% python3 -q
>>> import numpy as np
>>> from numpy import linalg as LA
>>> np.set_printoptions(precision=4, suppress=True, linewidth=140, floatmode="fixed")
>>> def rnd(a):
...     return np.round(a, 4) + 0
... 
>>> feats = np.load("mat.npy")
>>> feats
array([[ 3, -2,  3, -2,  3, -2],
       [ 0,  3,  0,  3,  0,  3],
       [ 3, -1,  3, -1,  3, -1],
       [ 3, -2,  3, -2,  3, -2],
       [ 0,  3,  0,  3,  0,  3],
       [ 3, -1,  3, -1,  3, -1]])
>>> def softmax(z):
...     e = np.exp(z - z.max(axis=-1, keepdims=True))
...     return e / e.sum(axis=-1, keepdims=True)
... 
>>> rnd(softmax(feats).sum(axis=1))
array([1.0000, 1.0000, 1.0000, 1.0000, 1.0000, 1.0000])
>>> scores = feats @ feats.T / np.sqrt(6)
>>> softmax(scores).round(6).argmax(axis=1)
array([0, 1, 0, 0, 1, 0])
>>> rnd(softmax(scores + np.triu(np.full(scores.shape, -np.inf), 1)))
array([[1.0000, 0.0000, 0.0000, 0.0000, 0.0000, 0.0000],
       [0.0000, 1.0000, 0.0000, 0.0000, 0.0000, 0.0000],
       [0.7729, 0.0000, 0.2271, 0.0000, 0.0000, 0.0000],
       [0.4793, 0.0000, 0.0414, 0.4793, 0.0000, 0.0000],
       [0.0000, 0.5000, 0.0000, 0.0000, 0.5000, 0.0000],
       [0.3864, 0.0000, 0.1136, 0.3864, 0.0000, 0.1136]])
>>> rnd(softmax(scores))
array([[0.4603, 0.0000, 0.0397, 0.4603, 0.0000, 0.0397],
       [0.0000, 0.5000, 0.0000, 0.0000, 0.5000, 0.0000],
       [0.3864, 0.0000, 0.1136, 0.3864, 0.0000, 0.1136],
       [0.4603, 0.0000, 0.0397, 0.4603, 0.0000, 0.0397],
       [0.0000, 0.5000, 0.0000, 0.0000, 0.5000, 0.0000],
       [0.3864, 0.0000, 0.1136, 0.3864, 0.0000, 0.1136]])
>>> LA.matrix_rank(feats, rtol=0.1)
np.int64(2)
>>> LA.cond(feats) > 100
np.True_
>>> np.argsort(-LA.norm(feats, axis=0).round(6), kind="stable")[:3]
array([0, 2, 4])
>>> [round(float(x), 4) for x in LA.svd(feats, compute_uv=False)[:3]]
[12.3011, 6.3783, 0.0]
>>> A = np.loadtxt("arr.csv", delimiter=",")
>>> A
array([[  9.0000, -12.0000,   6.0000],
       [ 12.0000, -16.0000,   7.0000],
       [ 12.0000, -14.0000,   5.0000]])
>>> u = np.array([2, 5, 4])
>>> Y = A + np.outer(u, np.eye(3)[0])
>>> LA.matrix_rank(Y - A)
np.int64(1)
>>> rnd(LA.det(Y) / LA.det(A)), rnd(1 + LA.solve(A, u)[0])
(np.float64(-1.0), np.float64(-1.0))
>>> LA.matrix_rank(LA.inv(Y) - LA.inv(A), tol=1e-8)
np.int64(1)
>>> x = np.array([0, 2, 0])
>>> h = np.maximum(A @ x, 0)
>>> np.maximum(A @ x, 0) - np.maximum(-A @ x, 0)
array([-24.0000, -32.0000, -28.0000])
>>> rng = np.random.default_rng(1702)
>>> labels = rng.permutation(3)
>>> Y = A[:, labels] * rng.choice([-1, 1], 3)
>>> Y
array([[ 12.0000,   6.0000,  -9.0000],
       [ 16.0000,   7.0000, -12.0000],
       [ 14.0000,   5.0000, -12.0000]])
>>> U, _, vt = LA.svd(A.T @ Y)
>>> rnd(U @ vt)
array([[ 0.0000,  0.0000, -1.0000],
       [-1.0000,  0.0000,  0.0000],
       [ 0.0000,  1.0000,  0.0000]])
>>> labels = rng.permutation(3)
>>> labels
array([0, 2, 1])
>>> Y = A[labels][:, labels]
>>> rnd(np.sort(np.abs(LA.eigvals(Y))))
array([2.0000, 3.0000, 3.0000])
>>> Y
array([[  9.0000,   6.0000, -12.0000],
       [ 12.0000,   5.0000, -14.0000],
       [ 12.0000,   7.0000, -16.0000]])
>>> K = np.load("run9.npy")
>>> K
array([[  4, -12,  -7],
       [  8, -24,   2]])
>>> Y = K + rng.integers(-2, 3, (2, 1)) @ rng.integers(-2, 3, (1, 3))
>>> Y
array([[  3, -13,  -7],
       [ 10, -22,   2]])
>>> np.abs(Y - K).sum(axis=1)
array([2, 4])
>>> U, s, vt = LA.svd(K, full_matrices=False)
>>> np.abs(U[:, 0]).round(6).argmax()
np.int64(1)
>>> rnd(np.cumsum(s ** 2) / np.sum(s ** 2))
array([0.9401, 1.0000])
>>> rnd(U.T @ K @ vt.T)
array([[28.3182,  0.0000],
       [ 0.0000,  7.1468]])
>>> rnd(s / s[0])
array([1.0000, 0.2524])
>>> rnd(np.abs(vt[0]))
array([0.3158, 0.9475, 0.0506])
>>> x = np.array([1, 2, 2])
>>> (K * x).sum(axis=1)
array([-34, -36])
>>> K @ np.eye(3)[2]
array([-7.0000,  2.0000])
>>> K @ (2 * x)
array([-68, -72])
>>> Y = np.array([[5, 2, 0, 1], [3, 0, 0, 4], [1, 1, 3, 3], [2, 4, 1, 4]])
>>> data = np.triu(Y, 1)
>>> data
array([[0, 2, 0, 1],
       [0, 0, 0, 4],
       [0, 0, 0, 3],
       [0, 0, 0, 0]])
>>> # column 2 repeats column 0
>>> U, s, vt = LA.svd(data)
>>> np.argmax(s[:-1] / (s[1:] + 1e-6)) + 1
np.int64(2)
>>> rnd(s)
array([5.1167, 1.9544, 0.0000, 0.0000])
>>> Y = U[:, :2] @ np.diag(s[:2]) @ vt[:2]
>>> LA.matrix_rank(Y)
np.int64(2)
>>> LA.matrix_rank(data, rtol=0.05)
np.int64(2)
>>> rnd(Y)
array([[0.0000, 2.0000, 0.0000, 1.0000],
       [0.0000, 0.0000, 0.0000, 4.0000],
       [0.0000, 0.0000, 0.0000, 3.0000],
       [0.0000, 0.0000, 0.0000, 0.0000]])
>>> x = np.array([-2, -2, -1, 3])
>>> h = np.maximum(data @ x, 0)
>>> np.maximum(data @ (3 * x), 0)
array([ 0, 36, 27,  0])
>>> rnd(data @ LA.pinv(data) @ data)
array([[0.0000, 2.0000, 0.0000, 1.0000],
       [0.0000, 0.0000, 0.0000, 4.0000],
       [0.0000, 0.0000, 0.0000, 3.0000],
       [0.0000, 0.0000, 0.0000, 0.0000]])
>>> np.unique(data.round(6), axis=0).shape
(4, 4)
>>> rnd(np.trace(LA.pinv(data) @ data))
np.float64(2.0)
>>> np.abs(np.diag(LA.qr(data)[1])) > 1e-9
array([False, False, False, False])
>>> (data + data.T) / 2
array([[0.0000, 1.0000, 0.0000, 0.5000],
       [1.0000, 0.0000, 0.0000, 2.0000],
       [0.0000, 0.0000, 0.0000, 1.5000],
       [0.5000, 2.0000, 1.5000, 0.0000]])
>>> (data - data.T) / 2
array([[ 0.0000,  1.0000,  0.0000,  0.5000],
       [-1.0000,  0.0000,  0.0000,  2.0000],
       [ 0.0000,  0.0000,  0.0000,  1.5000],
       [-0.5000, -2.0000, -1.5000,  0.0000]])
>>> np.allclose(data, data.T)
False
>>> np.allclose(data @ data.T, data.T @ data)
False
>>> rnd(LA.det(data))
np.float64(0.0)
>>> X = np.load("case2.npy")
>>> X
array([[  0.8000,   1.3000,  -0.3000,  18.0000],
       [  0.0000,   0.4000,   0.3000, -18.0000],
       [ -0.5000,   0.2000,   0.9000, -26.0000]])
>>> x = np.array([9, 2, 1, 4])
>>> np.sign((X @ x).round(6))
array([ 1.0000, -1.0000, -1.0000])
>>> rnd(X @ x)
array([  81.5000,  -70.9000, -107.2000])
>>> LA.norm(X @ x) <= LA.norm(X, 2) * LA.norm(x) + 1e-9
np.True_
>>> w1 = np.array([[1, 0, 2], [1, 0, 0], [2, 1, 0], [1, 0, 2]])
>>> c = np.array([0, -1, -2])
>>> act = np.maximum(X @ w1 + c, 0)
>>> LA.matrix_rank(act)
np.int64(1)
>>> (act > 0).astype(int)
array([[1, 0, 1],
       [0, 0, 0],
       [0, 0, 0]])
>>> rnd((act > 0).mean(axis=0))
array([0.3333, 0.0000, 0.3333])
>>> C = np.array([[3, 3, 2], [0, 3, 2], [0, -1, 0]])
>>> act @ C
array([[58.5000, 22.9000, 39.0000],
       [ 0.0000,  0.0000,  0.0000],
       [ 0.0000,  0.0000,  0.0000]])
>>> (act @ C).round(6).argmax(axis=1)
array([0, 0, 0])
>>> E = np.loadtxt("x.csv", delimiter=",")
>>> E
array([[-2.0000,  0.0000,  4.0000, -5.0000, -2.0000,  0.0000],
       [ 0.0000,  0.0000, -2.0000,  5.0000,  0.0000,  1.0000],
       [ 4.0000, -2.0000,  0.0000,  3.0000, -2.0000, -2.0000],
       [-5.0000,  5.0000,  3.0000,  0.0000,  1.0000, -4.0000],
       [-2.0000,  0.0000, -2.0000,  1.0000, -2.0000, -1.0000],
       [ 0.0000,  1.0000, -2.0000, -4.0000, -1.0000,  6.0000]])
>>> # symmetric
>>> U, s, vt = LA.svd(X)
>>> np.argmax(s[:-1] / (s[1:] + 1e-6)) + 1
np.int64(1)
>>> Y = U[:, :1] @ np.diag(s[:1]) @ vt[:1]
>>> LA.matrix_rank(Y)
np.int64(1)
>>> rnd(LA.norm(X - Y) / LA.norm(X))
np.float64(0.041)
>>> LA.matrix_rank(X, rtol=0.05)
np.int64(1)
